$ ipython --no-banner

In [1]: import numpy as np

In [2]: import numpy.linalg as la

In [3]: np.set_printoptions(suppress=True, linewidth=200)

In [4]: K = np.load("test16.npy")

In [5]: K
Out[5]: 
array([[ 2, -1],
       [ 5,  4]])

In [6]: left, s, Vt = la.svd(K, full_matrices=False)

In [7]: np.round(s / s[0], 2)
Out[7]: array([1.  , 0.31])

In [8]: np.allclose(left * s @ Vt, K)
Out[8]: True

In [9]: np.round(np.abs(Vt[0]), 2)
Out[9]: array([0.81, 0.58])

In [10]: left.shape, s.shape, Vt.shape
Out[10]: ((2, 2), (2,), (2, 2))

In [11]: A = np.maximum(np.array([[2],
    ...:     [2],
    ...:     [2],
    ...:     [1],
    ...:     [0],
    ...:     [1],
    ...:     [0],
    ...:     [0],
    ...:     [2],
    ...:     [1],
    ...:     [1],
    ...:     [1],
    ...:     [1],
    ...:     [2],
    ...:     [0],
    ...:     [0]]) @ np.array([[-4, -4, 0]]) + np.array([2, 1, 1]), 0)

In [12]: A
Out[12]: 
array([[0, 0, 1],
       [0, 0, 1],
       [0, 0, 1],
       [0, 0, 1],
       [2, 1, 1],
       [0, 0, 1],
       [2, 1, 1],
       [2, 1, 1],
       [0, 0, 1],
       [0, 0, 1],
       [0, 0, 1],
       [0, 0, 1],
       [0, 0, 1],
       [0, 0, 1],
       [2, 1, 1],
       [2, 1, 1]])

In [13]: left, s, Vt = la.svd(A)

In [14]: s.round(2) + 0
Out[14]: array([5.71, 2.91, 0.  ])

In [15]: out = left[:, :2] @ np.diag(s[:2]) @ Vt[:2]

In [16]: la.matrix_rank(out)
Out[16]: np.int64(2)

In [17]: np.round(la.norm(A - out, 2), 2), round(float(s[2]), 2)
Out[17]: (np.float64(0.0), 0.0)

In [18]: out.round(2) + 0
Out[18]: 
array([[0., 0., 1.],
       [0., 0., 1.],
       [0., 0., 1.],
       [0., 0., 1.],
       [2., 1., 1.],
       [0., 0., 1.],
       [2., 1., 1.],
       [2., 1., 1.],
       [0., 0., 1.],
       [0., 0., 1.],
       [0., 0., 1.],
       [0., 0., 1.],
       [0., 0., 1.],
       [0., 0., 1.],
       [2., 1., 1.],
       [2., 1., 1.]])

In [19]: round(float(np.abs(A - out).max()), 2)
Out[19]: 0.0

In [20]: round(float(la.norm(A - out) / la.norm(A)), 2)
Out[20]: 0.0
